>>> import numpy as np
>>> import numpy.linalg as la
>>> np.set_printoptions(suppress=True, linewidth=160)
>>> rd = lambda a: np.round(a, 2) + 0
>>> data = np.array([[2, -1, 0, 4],
...     [6, 1, -4, -4],
...     [5, 0, -7, -6],
...     [2, -3, -10, -4],
...     [8, 9, 11, -4],
...     [-13, -7, -12, -6],
...     [-11, -5, -6, -2],
...     [-14, -6, -11, -8],
...     [-3, 2, 1, -6],
...     [-7, -6, -4, 6]])
>>> rank = la.matrix_rank(data)
>>> rank
np.int64(3)
>>> N = la.svd(data)[2][rank:].T
>>> rd(N @ N.T)
array([[ 0.04, -0.17,  0.09, -0.06],
       [-0.17,  0.69, -0.34,  0.26],
       [ 0.09, -0.34,  0.17, -0.13],
       [-0.06,  0.26, -0.13,  0.1 ]])
>>> N.shape
(4, 1)
>>> np.allclose(data @ N, 0)
True
>>> rd(N[:, 0] / N[np.abs(N[:, 0]).round(6).argmax(), 0])
array([-0.25,  1.  , -0.5 ,  0.38])
>>> [int(la.matrix_rank(data[:, :j + 1])) for j in range(4)]
[1, 2, 3, 3]
>>> W2 = data[[8, 7]].astype(float)
>>> for _ in range(6):
...     lab = la.norm(data[:, None] - W2, axis=-1).argmin(axis=1)
...     W2 = np.array([data[lab == j].mean(axis=0) for j in range(2)])
... 
>>> lab
array([0, 0, 0, 0, 0, 1, 1, 1, 0, 0])
>>> np.bincount(lab)
array([7, 3])
>>> np.abs(W2[1] - W2[0]).argmax()
np.int64(0)
>>> rd(W2[1] - W2[0])
array([-14.52,  -6.29,  -7.81,  -3.33])
>>> mat = np.loadtxt("a.csv", delimiter=",")
>>> rd(mat)
array([[-13.47, -12.03,   2.88,  -1.15,  -7.35,  -0.36,   6.12,  -7.78],
       [-11.72, -10.5 ,   2.43,  -0.86,  -6.36,  -0.5 ,   5.36,  -6.24],
       [ -8.55,  -7.76,   1.58,  -0.41,  -4.66,  -0.73,   3.89,  -3.61],
       [ -8.46,  -7.68,   1.56,  -0.4 ,  -4.61,  -0.74,   3.85,  -3.54],
       [ -7.46,  -6.82,   1.28,  -0.28,  -4.09,  -0.8 ,   3.36,  -2.77],
       [ -5.27,  -4.94,   0.66,  -0.09,  -3.02,  -0.93,   2.25,  -1.24],
       [ -2.4 ,  -2.48,  -0.17,  -0.01,  -1.74,  -0.99,   0.65,   0.23],
       [ -2.  ,  -2.14,  -0.28,  -0.02,  -1.58,  -0.97,   0.42,   0.34],
       [ -1.34,  -1.55,  -0.43,  -0.07,  -1.3 ,  -0.9 ,   0.04,   0.44],
       [ -0.88,  -1.12,  -0.5 ,  -0.11,  -1.07,  -0.8 ,  -0.2 ,   0.41],
       [ -0.52,  -0.75,  -0.48,  -0.14,  -0.84,  -0.63,  -0.32,   0.28],
       [ -0.38,  -0.59,  -0.43,  -0.15,  -0.71,  -0.53,  -0.33,   0.2 ],
       [ -0.22,  -0.38,  -0.32,  -0.13,  -0.5 ,  -0.37,  -0.28,   0.1 ],
       [ -0.14,  -0.26,  -0.24,  -0.1 ,  -0.36,  -0.26,  -0.22,   0.05],
       [  0.06,   0.11,   0.12,   0.06,   0.18,   0.11,   0.12,   0.01],
       [  0.16,   0.33,   0.35,   0.2 ,   0.53,   0.33,   0.37,   0.08],
       [  0.18,   0.39,   0.41,   0.24,   0.62,   0.38,   0.44,   0.11],
       [  0.21,   0.44,   0.46,   0.28,   0.71,   0.43,   0.5 ,   0.14],
       [  0.31,   0.66,   0.69,   0.44,   1.08,   0.62,   0.77,   0.28],
       [  0.51,   1.06,   1.09,   0.76,   1.76,   0.94,   1.25,   0.64],
       [  0.73,   1.46,   1.47,   1.1 ,   2.44,   1.23,   1.71,   1.08],
       [  0.97,   1.89,   1.83,   1.45,   3.14,   1.5 ,   2.17,   1.6 ],
       [  1.61,   2.94,   2.65,   2.32,   4.83,   2.08,   3.22,   3.  ],
       [  3.47,   5.67,   4.39,   4.53,   9.  ,   3.26,   5.52,   7.01],
       [  3.56,   5.79,   4.46,   4.63,   9.17,   3.3 ,   5.62,   7.19],
       [  5.73,   8.74,   6.01,   6.92,  13.44,   4.31,   7.71,  11.75],
       [  9.76,  13.91,   8.3 ,  10.79,  20.62,   5.75,  10.86,  19.91],
       [ 10.33,  14.63,   8.59,  11.31,  21.59,   5.93,  11.26,  21.04],
       [ 14.83,  20.17,  10.68,  15.3 ,  28.99,   7.21,  14.16,  29.88],
       [ 15.43,  20.9 ,  10.94,  15.82,  29.94,   7.36,  14.52,  31.04]])
>>> lab = mat[:, 6] > np.median(mat[:, 6])
>>> f = mat[lab].mean(axis=0) - mat[~lab].mean(axis=0)
>>> np.argsort(-np.abs(f).round(6), kind="stable")
array([4, 7, 6, 3, 2, 1, 5, 0])
>>> rd((((mat - mat.mean(axis=0)) @ f > 0) == lab).mean())
np.float64(0.77)
>>> ((mat - mat.mean(axis=0)) @ f > 0).astype(int)
array([0, 0, 0, 0, 0, 0, 0, 0, 0, 0, 0, 0, 0, 0, 0, 0, 0, 0, 0, 0, 0, 0, 1, 1, 1, 1, 1, 1, 1, 1])
>>> np.argsort(-la.norm(mat, axis=0).round(6), kind="stable")[:3]
array([4, 7, 1])
>>> [round(float(x), 2) for x in la.svd(mat, compute_uv=False)[:3]]
[104.89, 29.02, 6.72]
>>> cen = mat - mat.mean(axis=1)
Traceback (most recent call last):
  File "<python-input-28>", line 1, in <module>
    cen = mat - mat.mean(axis=1)
          ~~~~^~~~~~~~~~~~~~~~~~
ValueError: operands could not be broadcast together with shapes (30,8) (30,) 
>>> cen = mat - mat.mean(axis=0)
>>> left, sig, vt = la.svd(cen, full_matrices=False)
>>> la.matrix_rank(cen)
np.int64(3)
>>> np.searchsorted(np.cumsum(sig ** 2) / (sig ** 2).sum(), 0.9) + 1
np.int64(1)
>>> rd(vt[0] * np.sign(vt[0, np.abs(vt[0]).argmax()]))
array([0.34, 0.42, 0.16, 0.26, 0.53, 0.13, 0.19, 0.52])
>>> (np.sign(left[:, 0]) == np.sign(left[0, 0])).astype(int)
array([1, 1, 1, 1, 1, 1, 1, 1, 1, 1, 1, 1, 1, 1, 1, 1, 1, 1, 1, 1, 1, 1, 0, 0, 0, 0, 0, 0, 0, 0])
>>> C2 = np.cov(mat, rowvar=False)
>>> rd(np.corrcoef(mat[:, 7], mat[:, 6])[0, 1])
np.float64(0.83)
>>> rd(mat.std(axis=0))
array([6.53, 7.78, 3.29, 4.68, 9.64, 2.52, 4.26, 9.43])
>>> rank = la.matrix_rank(mat)
>>> rank
np.int64(3)
>>> N = la.svd(mat)[2][rank:].T
>>> [int(la.matrix_rank(mat[:i])) for i in range(1, len(mat) + 1)]
[1, 2, 3, 3, 3, 3, 3, 3, 3, 3, 3, 3, 3, 3, 3, 3, 3, 3, 3, 3, 3, 3, 3, 3, 3, 3, 3, 3, 3, 3]
>>> np.allclose(mat @ N, 0)
True
>>> la.matrix_rank(mat.T @ mat), la.matrix_rank(mat @ mat.T)
(np.int64(3), np.int64(3))
>>> [int(la.matrix_rank(np.delete(mat, i, axis=0))) for i in range(30)]
[3, 3, 3, 3, 3, 3, 3, 3, 3, 3, 3, 3, 3, 3, 3, 3, 3, 3, 3, 3, 3, 3, 3, 3, 3, 3, 3, 3, 3, 3]
>>> m1 = np.load("block8.npy")
>>> m1
array([[ 0.  ,  0.  ,  0.  ,  0.  ,  0.  ,  0.  ,  0.  ,  0.  ,  0.  ],
       [ 0.24,  1.2 , -0.72, -0.72, -1.2 , -1.92,  0.48, -4.56,  1.68],
       [ 0.11,  0.55, -0.33, -0.33, -0.55, -0.88,  0.22, -2.09,  0.77],
       [-0.12, -0.6 ,  0.36,  0.36,  0.6 ,  0.96, -0.24,  2.28, -0.84]])
>>> rd(np.trace(la.pinv(m1) @ m1))
np.float64(1.0)
>>> np.allclose(m1[:-1].T @ la.lstsq(m1[:-1].T, m1[-1])[0], m1[-1])
True
>>> D = la.norm(mat[:, None] - mat[None], axis=-1)
>>> la.matrix_rank(D ** 2)
np.int64(5)
>>> np.flatnonzero(D[1] < D.mean() / 2)
array([0, 1, 2, 3, 4])
>>> (D + 1e9 * np.eye(30)).round(6).argmin(axis=1)
array([ 1,  0,  3,  2,  3,  4,  7,  6,  9, 10, 11, 10, 13, 12, 15, 16, 15, 16, 17, 18, 19, 20, 21, 24, 23, 24, 27, 26, 29, 28])
>>> D.shape
(30, 30)
>>> rd(D[:5, :5])
array([[ 0.  ,  3.1 ,  8.63,  8.78, 10.5 ],
       [ 3.1 ,  0.  ,  5.53,  5.68,  7.39],
       [ 8.63,  5.53,  0.  ,  0.15,  1.87],
       [ 8.78,  5.68,  0.15,  0.  ,  1.72],
       [10.5 ,  7.39,  1.87,  1.72,  0.  ]])
>>> D[1].round(6).argsort(kind="stable")[:4]
array([1, 0, 2, 3])
>>> la.cond(m1) > 100
np.True_
>>> J = np.load("data.npy")
>>> J
array([[-5.71,  1.9 ,  1.7 ,  0.6 ],
       [-1.22,  0.4 ,  1.  , -2.7 ],
       [ 1.8 , -0.6 ,  1.  , -2.6 ],
       [ 6.85, -2.3 ,  0.  , -0.9 ],
       [-1.87,  0.6 ,  0.8 ,  0.5 ],
       [ 4.78, -1.6 , -0.6 ,  2.4 ],
       [ 1.84, -0.6 ,  0.5 , -1.1 ],
       [-2.48,  0.8 , -1.5 ,  0.6 ],
       [-1.23,  0.4 , -0.4 , -0.8 ],
       [ 5.71, -1.9 ,  1.2 ,  1.4 ],
       [ 3.27, -1.1 ,  1.  ,  0.6 ],
       [-6.88,  2.3 , -1.1 ,  0.3 ],
       [ 5.11, -1.7 , -0.1 , -0.1 ],
       [-4.19,  1.4 ,  0.3 , -0.1 ],
       [-0.84,  0.3 , -0.4 ,  0.2 ],
       [-4.23,  1.4 ,  0.6 , -0.4 ],
       [-1.75,  0.6 , -0.4 ,  0.9 ],
       [ 0.62, -0.2 ,  0.7 , -0.9 ],
       [ 1.19, -0.4 , -0.3 , -1.8 ],
       [ 1.5 , -0.5 , -0.1 ,  0.  ],
       [ 2.41, -0.8 , -1.3 ,  1.4 ],
       [-1.24,  0.4 , -0.5 , -0.2 ],
       [-3.02,  1.  ,  1.6 , -1.  ],
       [-1.2 ,  0.4 , -0.6 ,  0.  ],
       [ 1.51, -0.5 , -0.6 ,  0.7 ],
       [ 0.97, -0.3 , -1.2 ,  0.2 ],
       [ 0.61, -0.2 , -1.3 , -1.2 ],
       [-0.03,  0.  ,  0.9 ,  0.5 ],
       [ 3.87, -1.3 , -1.3 ,  0.  ],
       [ 1.73, -0.6 , -0.5 , -2.2 ],
       [-5.41,  1.8 , -0.3 , -0.1 ],
       [ 4.29, -1.4 ,  0.2 , -0.3 ],
       [ 4.22, -1.4 , -0.8 , -0.7 ],
       [-6.44,  2.1 , -0.8 ,  1.2 ],
       [ 2.45, -0.8 ,  0.8 , -0.8 ],
       [ 3.95, -1.3 ,  0.1 , -0.3 ]])
>>> x = np.array([0, 2, 0, -2])
>>> y = J @ x
>>> rd(la.pinv(J) @ J)
array([[1., 0., 0., 0.],
       [0., 1., 0., 0.],
       [0., 0., 1., 0.],
       [0., 0., 0., 1.]])
>>> try:
...     la.solve(J, y)
... except la.LinAlgError as e:
...     print(repr(e))
... 
LinAlgError('Last 2 dimensions of the array must be square')
>>> rng = np.random.default_rng(65369)
>>> y = y + 0.02 * rng.normal(size=36)
>>> rd(y)
array([ 2.61,  6.16,  4.02, -2.83,  0.19, -7.97,  0.99,  0.39,  2.42, -6.61, -3.42,  3.99, -3.19,  3.02,  0.22,  3.58, -0.59,  1.44,  2.83, -1.02, -4.41,
        1.2 ,  3.98,  0.8 , -2.38, -1.01,  1.97, -1.01, -2.56,  3.19,  3.79, -2.2 , -1.4 ,  1.79, -0.01, -1.99])
>>> b, *_ = la.lstsq(J, y)
>>> rd(la.norm(y - J @ b))
np.float64(0.11)
>>> b.round()
array([ 0.,  2., -0., -2.])
>>> rd(J.T @ (y - J @ b))
array([0., 0., 0., 0.])
>>> rd(b)
array([ 0.09,  2.25,  0.  , -2.  ])
>>> Q, vecs = la.qr(J[:, :2])[0], la.qr(J[:, 2:])[0]
>>> sig = la.svd(Q.T @ vecs, compute_uv=False)
>>> rd(np.degrees(np.arccos(sig.clip(0, 1))))
array([85.41, 86.86])
>>> W0 = np.array([[30, 23, 23, 31],
...     [23, 31, 28, 17],
...     [23, 28, 44, 25],
...     [31, 17, 25, 50]])
>>> t3 = np.stack([W0, -1 * W0, W0[::-1]])
>>> (t3 @ W0.T).shape
(3, 4, 4)
>>> W2 = np.sign(np.array([[2, 2, 6, 8], [-8, -9, -6, -8], [-6, 7, 9, -4], [-6, -3, 2, 8]]))
>>> out = (np.tril(W2, -1) + np.eye(4)) @ (np.triu(W2, 1) + np.eye(4))
>>> w = np.array([-2, 0, -1, 2])
>>> A = np.rint(out * w @ la.inv(out)) + 0
>>> A
array([[ 18.,  17.,  -6.,   9.],
       [-20., -20.,   8., -10.],
       [-26., -25.,  10., -13.],
       [-18., -15.,   4.,  -9.]])
>>> np.allclose(A[:-1].T @ la.lstsq(A[:-1].T, A[-1])[0], A[-1])
True
>>> np.unique(A.round(6), axis=0).shape
(4, 4)
>>> rd(A @ la.pinv(A) @ A)
array([[ 18.,  17.,  -6.,   9.],
       [-20., -20.,   8., -10.],
       [-26., -25.,  10., -13.],
       [-18., -15.,   4.,  -9.]])
>>> np.abs(np.diag(la.qr(A)[1])) > 1e-9
array([ True,  True,  True, False])
>>> left, sig, vt = la.svd(A)
>>> vecs = vt[:(sig > 1e-8).sum()]
>>> x = A[1] + 5 * A[0] + rng.integers(2) * np.eye(4)[2]
>>> x
array([ 70.,  65., -21.,  35.])
>>> np.allclose(vecs.T @ vecs @ x, x)
True
>>> proj = np.triu(np.array([[2, 0, 3, 3], [3, 1, 1, 0], [0, 3, 2, 3], [0, 2, 1, 0]]), 1) + np.eye(4)
>>> out = proj @ A @ la.inv(proj)
>>> la.matrix_rank(out)
np.int64(3)
>>> out
array([[ -114.,  -103.,   481., -1158.],
       [  -46.,   -45.,   201.,  -488.],
       [  -80.,   -70.,   332.,  -796.],
       [  -18.,   -15.,    73.,  -174.]])
>>> rd(np.poly(out))
array([ 1.,  1., -4., -4.,  0.])
>>> rd(la.det(out))
np.float64(0.0)
>>> proj @ A - A @ proj
array([[-132., -120.,  -29., -102.],
       [ -26.,  -25.,   90.,   23.],
       [ -54.,  -45.,  115.,   21.],
       [   0.,    0.,   69.,   42.]])
>>> K = np.loadtxt("test16.csv", delimiter=",")
>>> K
array([[ 1.,  0.,  0.,  0.],
       [ 1.,  1.,  0.,  0.],
       [-1.,  2.,  1.,  0.],
       [ 3.,  0.,  2.,  1.]])
>>> K.sum(axis=1)
array([1., 2., 2., 6.])
>>> K[4]
Traceback (most recent call last):
  File "<python-input-101>", line 1, in <module>
    K[4]
    ~^^^
IndexError: index 4 is out of bounds for axis 0 with size 4
>>> rd(la.norm(K))
np.float64(4.8)
>>> np.count_nonzero(K)
np.int64(9)
>>> np.diff(K, axis=0)
array([[ 0.,  1.,  0.,  0.],
       [-2.,  1.,  1.,  0.],
       [ 4., -2.,  1.,  1.]])
>>> np.zeros(4, 4)
Traceback (most recent call last):
  File "<python-input-105>", line 1, in <module>
    np.zeros(4, 4)
    ~~~~~~~~^^^^^^
TypeError: Cannot interpret '4' as a data type
>>> np.unravel_index(np.abs(K).argmax(), K.shape)
(np.int64(3), np.int64(0))
